In [1]: import numpy as np

In [2]: from numpy import linalg as LA

In [3]: np.set_printoptions(precision=3, suppress=True, linewidth=100, legacy="1.25")

In [4]: X = np.load("sample3.npy")

In [5]: X
Out[5]: 
array([[ 2,  0,  0,  2, -1,  2,  0, -1,  2, -1],
       [ 9,  7,  7,  9,  6,  9,  7,  6,  9,  6],
       [11,  9,  9, 11,  8, 11,  9,  8, 11,  8],
       [11,  9,  9, 11,  8, 11,  9,  8, 11,  8],
       [ 3,  1,  1,  3,  0,  3,  1,  0,  3,  0],
       [-4, -6, -6, -4, -7, -4, -6, -7, -4, -7],
       [ 0, -2, -2,  0, -3,  0, -2, -3,  0, -3],
       [ 1, -1, -1,  1, -2,  1, -1, -2,  1, -2],
       [-1, -3, -3, -1, -4, -1, -3, -4, -1, -4]])

In [6]: left, sigma, vt = LA.svd(X)

In [7]: evecs = vt[:(sigma > 1e-8).sum()]

In [8]: rng = np.random.default_rng(264503)

In [9]: vec = X[6] + 2 * X[8] + rng.integers(2) * np.eye(10)[4]

In [10]: vec
Out[10]: array([ -2.,  -8.,  -8.,  -2., -11.,  -2.,  -8., -11.,  -2., -11.])

In [11]: print(evecs.T @ evecs)
[[ 0.236  0.055  0.055  0.236 -0.036  0.236  0.055 -0.036  0.236 -0.036]
 [ 0.055  0.115  0.115  0.055  0.145  0.055  0.115  0.145  0.055  0.145]
 [ 0.055  0.115  0.115  0.055  0.145  0.055  0.115  0.145  0.055  0.145]
 [ 0.236  0.055  0.055  0.236 -0.036  0.236  0.055 -0.036  0.236 -0.036]
 [-0.036  0.145  0.145 -0.036  0.236 -0.036  0.145  0.236 -0.036  0.236]
 [ 0.236  0.055  0.055  0.236 -0.036  0.236  0.055 -0.036  0.236 -0.036]
 [ 0.055  0.115  0.115  0.055  0.145  0.055  0.115  0.145  0.055  0.145]
 [-0.036  0.145  0.145 -0.036  0.236 -0.036  0.145  0.236 -0.036  0.236]
 [ 0.236  0.055  0.055  0.236 -0.036  0.236  0.055 -0.036  0.236 -0.036]
 [-0.036  0.145  0.145 -0.036  0.236 -0.036  0.145  0.236 -0.036  0.236]]

In [12]: LA.matrix_rank(np.vstack([X, vec]))
Out[12]: 2

In [13]: np.round(LA.norm(vec - evecs.T @ evecs @ vec), 3)
Out[13]: 0.0

In [14]: np.allclose(evecs.T @ evecs @ vec, vec)
Out[14]: True

In [15]: np.diag(evecs.T @ evecs)
Out[15]: array([0.236, 0.115, 0.115, 0.236, 0.236, 0.236, 0.115, 0.236, 0.236, 0.236])
